$ ipython --no-banner

In [1]: import numpy as np

In [2]: np.set_printoptions(suppress=True, linewidth=100)

In [3]: m1 = np.array([[-0.2, -0.7, 1.8, 1.7],
   ...:     [-1.9, -0.8, 1.2, 1.2],
   ...:     [1.7, -0.7, -1.0, -1.8],
   ...:     [-0.3, 0.0, -0.8, 0.1],
   ...:     [-0.9, 1.2, 1.6, -0.2],
   ...:     [-0.2, -0.4, -0.1, 0.3],
   ...:     [-1.0, -0.6, 2.5, -1.6],
   ...:     [0.9, -1.2, 0.7, -2.5]])

In [4]: m1[:, 1] *= 10

In [5]: m1
Out[5]: 
array([[ -0.2,  -7. ,   1.8,   1.7],
       [ -1.9,  -8. ,   1.2,   1.2],
       [  1.7,  -7. ,  -1. ,  -1.8],
       [ -0.3,   0. ,  -0.8,   0.1],
       [ -0.9,  12. ,   1.6,  -0.2],
       [ -0.2,  -4. ,  -0.1,   0.3],
       [ -1. ,  -6. ,   2.5,  -1.6],
       [  0.9, -12. ,   0.7,  -2.5]])

In [6]: out = np.array([[5, 9, 9], [4, 8, 4], [7, 0, 5], [1, 7, 1]])

In [7]: np.round(np.einsum("ij->j", m1), 1)
Out[7]: array([ -1.9, -32. ,   5.9,  -2.8])

In [8]: mat = np.loadtxt("dump.csv", delimiter=",")

In [9]: mat
Out[9]: 
array([[  0.1,   1.9,  -0.1,   1.9,   1. ],
       [ -1.9,   2.4,  -1. ,   0.5,  -1. ],
       [ -1.1,   0.7,  -0.2,  -0.6,  -0.9],
       [  1.1,  -1.1,   0.8,   1. ,  -0.4],
       [ -0.2,   1.6,   0.8,   0.4,   1. ],
       [  0.7,  -0.4,   2.3,   1. ,  -1.4],
       [  0.4,   1.5,  -0.7,   1.8,  -1.5],
       [  1.1,  -0.2,  -0.1,   0.3,   2.3],
       [ -1.3,  -2.6,   1. ,  -0.8,  -1.1],
       [ -0.5,  -0.4,   0.7,  -0.7,   0. ],
       [-28. ,  22. ,  36. ,   4. ,   8. ],
       [ -0.3,  -0.1,  -0.9,  -1.3,  -0.4],
       [  0.8,   0.7,  -0.3,  -0.2,   0.8],
       [  0.5,   0.2,  -0.8,   0.3,   0.3],
       [  0.6,   1.6,  -0.4,   0.4,   1.6],
       [  0.4,  -0.5,  -0.3,   1.6,   0.3],
       [ -0.5,   0.2,  -0.8,   0.6,   0.2],
       [  1.8,  -1.8,   0.2,  -0.3,   0.2],
       [ -0.9,  -0.6,  -0.6,  -1.4,  -0.2],
       [ -0.1,  -0.5,  -1.6,   0.2,  -0.6],
       [ -0.3,  -0.5,   0.6,   1.5,   1.2],
       [ -0.3,   0.5,   0.8,  -0.4,   1. ],
       [  0.1,  -1. ,   0.5,   1.7,   0.4],
       [  0.6,   0.2,  -1.5,   1.7,  -2.4],
       [  0.8,   0.9,  -2.4,  -1.4,  -0.2],
       [  0.2,   0.4,   0. ,  -0.5,  -0.4],
       [ -0.1,   0.6,  -0.8,   0.2,  -0.7],
       [ -0.2,   1.1,   0.3,  -1.3,   1.2],
       [ -1.4,  -0.5,  -0.4,  -1.8,   0.6]])

In [10]: Ac = mat - mat.mean(axis=0)

In [11]: U, sv, Vh = np.linalg.svd(Ac, full_matrices=False)

In [12]: np.round(np.abs(Vh[-1]), 1)
Out[12]: array([0.6, 0.4, 0.4, 0.4, 0.4])

In [13]: np.linalg.matrix_rank(Ac)
Out[13]: np.int64(5)

In [14]: E = np.load("layer7.npy")

In [15]: E
Out[15]: 
array([[ -7,   5,  -7,   7,   2,   9],
       [  5,   5,  -1,   6,  -3,   5],
       [-10,  21,   1,  12, -11,   8],
       [  0,   0,   0,   0,   0,   0],
       [  8,   2,   3,   4,  -2,  13],
       [  0,   0,   0,   0,   0,   0],
       [-10,  12,  -2,   4,  -5,   7],
       [  0,   0,   0,   0,   0,   0],
       [ -3,   7,   5,  -3,  -7,  -2],
       [ -3,  -3,  -1, -11,  -7,   2],
       [ -4,  21,   2,   2, -24,  -2],
       [  8,  11,   6,  12,  -8,  14],
       [ -6,   0,  -5,  -9,  -8,  -6],
       [ -7,   5,  -7,   7,   2,   9],
       [ -7,   5,  -7,   7,   2,   9],
       [ -3,   7,   5,  -3,  -7,  -2],
       [  0,   0,   0,   0,   0,   0],
       [  0,   0,   0,   0,   0,   0],
       [  0,   9,   3,   8,  -6,   1],
       [ -3,   7,   5,  -3,  -7,  -2],
       [  0,   0,   0,   0,   0,   0],
       [-13,   5, -12,  -2,  -6,   3],
       [ -2,  19,  -5,  21,  -7,  15],
       [  5,   5,  -1,   6,  -3,   5],
       [  3,  -3,   4,  -2,   1,   8],
       [ -7,   5,  -7,   7,   2,   9]])

In [16]: U, sv, Vh = np.linalg.svd(E, full_matrices=False)

In [17]: (sv > 1e-8).sum()
Out[17]: np.int64(6)

In [18]: np.abs(U[:, 0]).round(6).argmax()
Out[18]: np.int64(22)

In [19]: U.shape, sv.shape, Vh.shape
Out[19]: ((26, 6), (6,), (6, 6))

In [20]: np.round(np.abs(Vh[0]), 1)
Out[20]: array([0.2, 0.7, 0.1, 0.5, 0.4, 0.4])

In [21]: np.round(sv / sv[0], 1) + 0
Out[21]: array([1. , 0.6, 0.5, 0.3, 0.2, 0. ])

In [22]: sv.round(1)
Out[22]: array([63.9, 38.6, 32.3, 17.2, 12.2,  2.7])

In [23]: x0 = np.array([1, 3, -3, 1, 3, 0])

In [24]: rhs = E @ x0

In [25]: c, lr = np.zeros(6), 1 / np.linalg.norm(E, 2) ** 2

In [26]: for i in range(20):
    ...:     c -= lr * E.T @ (E @ c - rhs)
    ...:     if i % 5 == 0: print(i, round(np.linalg.norm(E @ c - rhs), 1))
    ...: 
0 74.0
5 28.4
10 20.7
15 16.6

In [27]: c.round(1)
Out[27]: array([-0.5,  0.6, -1.7,  2.4,  1.4,  0.4])

In [28]: dist = np.linalg.norm(E[:, None] - E[None], axis=-1)

In [29]: dist.shape
Out[29]: (26, 26)

In [30]: (dist + 1e9 * np.eye(26)).round(6).argmin(axis=1)
Out[30]: 
array([13, 23,  6,  5,  1,  3,  0,  3, 15, 12,  2,  4,  9,  0,  0,  8,  3,  3,  1,  8,  3,  6,  2,
        1,  3,  0])

In [31]: dist.mean(axis=1).argmax()
Out[31]: np.int64(10)

In [32]: dist[:5, :5].round(1)
Out[32]: 
array([[ 0. , 14.9, 22.9, 16. , 19.4],
       [14.9,  0. , 24.4, 11. , 10.1],
       [22.9, 24.4,  0. , 29.5, 29.3],
       [16. , 11. , 29.5,  0. , 16.3],
       [19.4, 10.1, 29.3, 16.3,  0. ]])

In [33]: Q, R = np.linalg.qr(E)

In [34]: np.allclose(R.T @ R, E.T @ E)
Out[34]: True

In [35]: W2 = E[[14, 18]].astype(float)

In [36]: for _ in range(3):
    ...:     labels = np.linalg.norm(E[:, None] - W2, axis=-1).argmin(axis=1)
    ...:     W2 = np.array([E[labels == j].mean(axis=0) for j in range(2)])
    ...: 

In [37]: labels
Out[37]: array([0, 1, 0, 1, 1, 1, 0, 1, 1, 1, 1, 1, 1, 0, 0, 1, 1, 1, 1, 1, 1, 0, 0, 1, 1, 0])

In [38]: W2.round(1)
Out[38]: 
array([[-7.9,  9.6, -5.8,  7.9, -2.6,  8.6],
       [ 0.4,  3.8,  1.4,  0.4, -4.5,  1.9]])

In [39]: np.round(W2[1] - W2[0], 1)
Out[39]: array([ 8.3, -5.8,  7.1, -7.5, -1.9, -6.7])

In [40]: np.abs(W2[1] - W2[0]).argmax()
Out[40]: np.int64(0)

In [41]: np.bincount(labels)
Out[41]: array([ 8, 18])

In [42]: K = np.array([[25, 11, 23, 20], [11, 9, 9, 9], [23, 9, 40, 32], [20, 9, 32, 28]])

In [43]: np.round(np.linalg.eigvals(K).sum().real, 1)
Out[43]: np.float64(102.0)

In [44]: round(np.linalg.det(K.T), 1)
Out[44]: np.float64(3729.0)

In [45]: np.round(np.poly(K), 1)
Out[45]: array([    1.,  -102.,  1421., -4743.,  3729.])

In [46]: np.kron(np.eye(2, dtype=int), K)
Out[46]: 
array([[25, 11, 23, 20,  0,  0,  0,  0],
       [11,  9,  9,  9,  0,  0,  0,  0],
       [23,  9, 40, 32,  0,  0,  0,  0],
       [20,  9, 32, 28,  0,  0,  0,  0],
       [ 0,  0,  0,  0, 25, 11, 23, 20],
       [ 0,  0,  0,  0, 11,  9,  9,  9],
       [ 0,  0,  0,  0, 23,  9, 40, 32],
       [ 0,  0,  0,  0, 20,  9, 32, 28]])

In [47]: round(float(np.linalg.det(K[::-1])), 1)
Out[47]: 3729.0

In [48]: ev, evecs = np.linalg.eigh(K)

In [49]: x0 = np.array([1, 1, 1, 0])

In [50]: x0 @ K @ x0
Out[50]: np.int64(160)

In [51]: np.round(evecs * np.maximum(ev, 0) @ evecs.T, 1)
Out[51]: 
array([[25., 11., 23., 20.],
       [11.,  9.,  9.,  9.],
       [23.,  9., 40., 32.],
       [20.,  9., 32., 28.]])

In [52]: ev, evecs = np.linalg.eig(K)

In [53]: np.round(np.sort(np.linalg.eigvals(K.T)), 1)
Out[53]: array([ 1.2,  3.3, 11.4, 86.1])

In [54]: np.round(np.prod(ev), 1)
Out[54]: np.float64(3729.0)

In [55]: ev, evecs = np.linalg.eigh(K)

In [56]: ev.round(1)
Out[56]: array([ 1.2,  3.3, 11.4, 86.1])

In [57]: np.round(evecs.T @ K @ evecs, 1) + 0
Out[57]: 
array([[ 1.2,  0. ,  0. ,  0. ],
       [ 0. ,  3.3,  0. ,  0. ],
       [ 0. ,  0. , 11.4,  0. ],
       [ 0. ,  0. ,  0. , 86.1]])

In [58]: np.round(ev.sum(), 1), np.trace(K)
Out[58]: (np.float64(102.0), np.int64(102))

In [59]: np.round(np.linalg.eigvalsh(K + -2 * np.eye(4)), 1)
Out[59]: array([-0.8,  1.3,  9.4, 84.1])

In [60]: np.round(evecs.T @ evecs, 1) + 0
Out[60]: 
array([[1., 0., 0., 0.],
       [0., 1., 0., 0.],
       [0., 0., 1., 0.],
       [0., 0., 0., 1.]])

In [61]: np.unique(ev.round(6) + 0, return_counts=True)[1]
Out[61]: array([1, 1, 1, 1])

In [62]: x0 = np.array([1, 1, -2, -3])

In [63]: rhs = K @ x0

In [64]: rhs
Out[64]: array([ -70,  -25, -144, -119])

In [65]: np.round(np.linalg.solve(K.T, K[0]), 1) + 0
Out[65]: array([1., 0., 0., 0.])

In [66]: np.round(np.linalg.solve(K, K[:, 1]), 1) + 0
Out[66]: array([0., 1., 0., 0.])

In [67]: np.round(np.linalg.solve(K, 2 * rhs), 1)
Out[67]: array([ 2.,  2., -4., -6.])

In [68]: np.round(np.linalg.solve(K, rhs + K[:, 2]), 1)
Out[68]: array([ 1.,  1., -1., -3.])

In [69]: np.round(np.linalg.solve(K, rhs), 1)
Out[69]: array([ 1.,  1., -2., -3.])

In [70]: out = np.array([[-1, -1, 0], [-2, 0, 0], [-1, 2, 1], [-3, 2, -2]])

In [71]: data = out.T @ out

In [72]: data
Out[72]: 
array([[15, -7,  5],
       [-7,  9, -2],
       [ 5, -2,  5]])

In [73]: x0 = np.array([0, 3, 8])

In [74]: rhs = data @ x0

In [75]: rhs
Out[75]: array([19, 11, 34])

In [76]: np.round(np.linalg.solve(data, rhs + data[:, 0]), 1)
Out[76]: array([1., 3., 8.])

In [77]: np.round(np.linalg.solve(data, rhs), 1)
Out[77]: array([0., 3., 8.])

In [78]: np.round(np.linalg.solve(data, -3 * rhs), 1) + 0
Out[78]: array([  0.,  -9., -24.])

In [79]: A = np.load("data.npy")

In [80]: A
Out[80]: 
array([[2., 3., 0., 0., 0., 0., 0., 0.],
       [3., 5., 3., 0., 0., 0., 0., 0.],
       [0., 3., 1., 3., 0., 0., 0., 0.],
       [0., 0., 3., 3., 3., 0., 0., 0.],
       [0., 0., 0., 3., 3., 3., 0., 0.],
       [0., 0., 0., 0., 3., 2., 3., 0.],
       [0., 0., 0., 0., 0., 3., 3., 3.],
       [0., 0., 0., 0., 0., 0., 3., 3.]])

In [81]: [round(float(np.linalg.det(A[:i, :i])), 2) + 0 for i in range(1, 9)]
Out[81]: [2.0, 1.0, -17.0, -60.0, -27.0, 486.0, 1701.0, 729.0]

In [82]: np.all(np.linalg.eigvalsh(A) > 0)
Out[82]: np.False_

In [83]: ev, evecs = np.linalg.eigh(A)

In [84]: x0 = np.array([3, 0, 1, 1, 3, 0, 0, 1])

In [85]: np.abs(A).sum(axis=1).max(), np.round(np.abs(ev).max(), 1)
Out[85]: (np.float64(11.0), np.float64(8.5))

In [86]: np.round(evecs * np.maximum(ev, 0) @ evecs.T, 1) + 0
Out[86]: 
array([[ 2.2,  2.7,  0.5, -0.3,  0.1,  0. , -0.1,  0.1],
       [ 2.7,  5.4,  2.3,  0.5, -0.2,  0. ,  0.1, -0.1],
       [ 0.5,  2.3,  2.3,  2.1,  0.5, -0.2,  0. ,  0.1],
       [-0.3,  0.5,  2.1,  3.7,  2.4,  0.4, -0.2,  0.1],
       [ 0.1, -0.2,  0.5,  2.4,  3.6,  2.3,  0.5, -0.3],
       [ 0. ,  0. , -0.2,  0.4,  2.3,  3. ,  2.2,  0.4],
       [-0.1,  0.1,  0. , -0.2,  0.5,  2.2,  3.7,  2.6],
       [ 0.1, -0.1,  0.1,  0.1, -0.3,  0.4,  2.6,  3.2]])

In [87]: np.round(evecs * np.abs(ev) @ evecs.T, 1) + 0
Out[87]: 
array([[ 2.3,  2.5,  0.9, -0.6,  0.2,  0.1, -0.2,  0.1],
       [ 2.5,  5.8,  1.6,  0.9, -0.4,  0. ,  0.2, -0.1],
       [ 0.9,  1.6,  3.6,  1.2,  1. , -0.3, -0.1,  0.1],
       [-0.6,  0.9,  1.2,  4.5,  1.9,  0.8, -0.4,  0.2],
       [ 0.2, -0.4,  1. ,  1.9,  4.3,  1.5,  1.1, -0.6],
       [ 0.1,  0. , -0.3,  0.8,  1.5,  4. ,  1.4,  0.9],
       [-0.2,  0.2, -0.1, -0.4,  1.1,  1.4,  4.3,  2.3],
       [ 0.1, -0.1,  0.1,  0.2, -0.6,  0.9,  2.3,  3.4]])
